% python3 -q
>>> import numpy as np
>>> np.set_printoptions(precision=2, suppress=True, linewidth=100, legacy="1.25")
>>> K = np.array([[-0.1, 0.7, -0.5, 0.9, 0.9, 1.5, -0.3],
...     [0.2, -0.7, 0.7, 1.3, 0.1, -1.4, -1.9],
...     [0.4, -0.1, -0.6, 2.3, -0.5, 0.0, -0.8],
...     [2.1, -1.4, -0.5, 0.5, -1.8, 0.2, -0.4],
...     [-1.1, -0.7, 0.7, 0.0, 0.1, 0.7, 1.2],
...     [-0.1, 0.0, -1.6, -0.9, 0.9, -1.7, 0.7],
...     [0.0, -1.3, 0.1, 0.0, -0.6, -1.9, -0.7],
...     [-0.7, 0.3, -1.9, -1.7, -0.6, 1.0, -0.7],
...     [-0.2, -0.3, -0.2, -0.4, 0.4, 0.3, 2.0],
...     [0.7, 0.3, -0.5, -0.7, -0.1, 0.9, 0.7]])
>>> K[:, 2] *= 20
>>> K
array([[ -0.1,   0.7, -10. ,   0.9,   0.9,   1.5,  -0.3],
       [  0.2,  -0.7,  14. ,   1.3,   0.1,  -1.4,  -1.9],
       [  0.4,  -0.1, -12. ,   2.3,  -0.5,   0. ,  -0.8],
       [  2.1,  -1.4, -10. ,   0.5,  -1.8,   0.2,  -0.4],
       [ -1.1,  -0.7,  14. ,   0. ,   0.1,   0.7,   1.2],
       [ -0.1,   0. , -32. ,  -0.9,   0.9,  -1.7,   0.7],
       [  0. ,  -1.3,   2. ,   0. ,  -0.6,  -1.9,  -0.7],
       [ -0.7,   0.3, -38. ,  -1.7,  -0.6,   1. ,  -0.7],
       [ -0.2,  -0.3,  -4. ,  -0.4,   0.4,   0.3,   2. ],
       [  0.7,   0.3, -10. ,  -0.7,  -0.1,   0.9,   0.7]])
>>> P = K @ np.linalg.solve(K.T @ K, K.T)
>>> np.round(P @ K[:, 3], 2) + 0
array([ 0.9,  1.3,  2.3,  0.5,  0. , -0.9,  0. , -1.7, -0.4, -0.7])
>>> np.round(np.trace(P), 2)
7.0
>>> np.diag(P)
array([0.8 , 0.65, 0.95, 0.9 , 0.73, 0.85, 0.47, 0.94, 0.45, 0.27])
>>> np.allclose(P @ P, P)
True
>>> left, sigma, Vt = np.linalg.svd(K)
>>> print(sigma)
[57.67  4.7   3.56  3.04  2.45  1.68  0.77]
>>> np.argmax(sigma[:-1] / (sigma[1:] + 1e-6)) + 1
1
>>> B = left[:, :1] @ np.diag(sigma[:1]) @ Vt[:1]
>>> np.linalg.matrix_rank(B)
1
>>> round(float(np.linalg.norm(K - B, 2)), 2), round(float(sigma[1]), 2)
(4.7, 4.7)
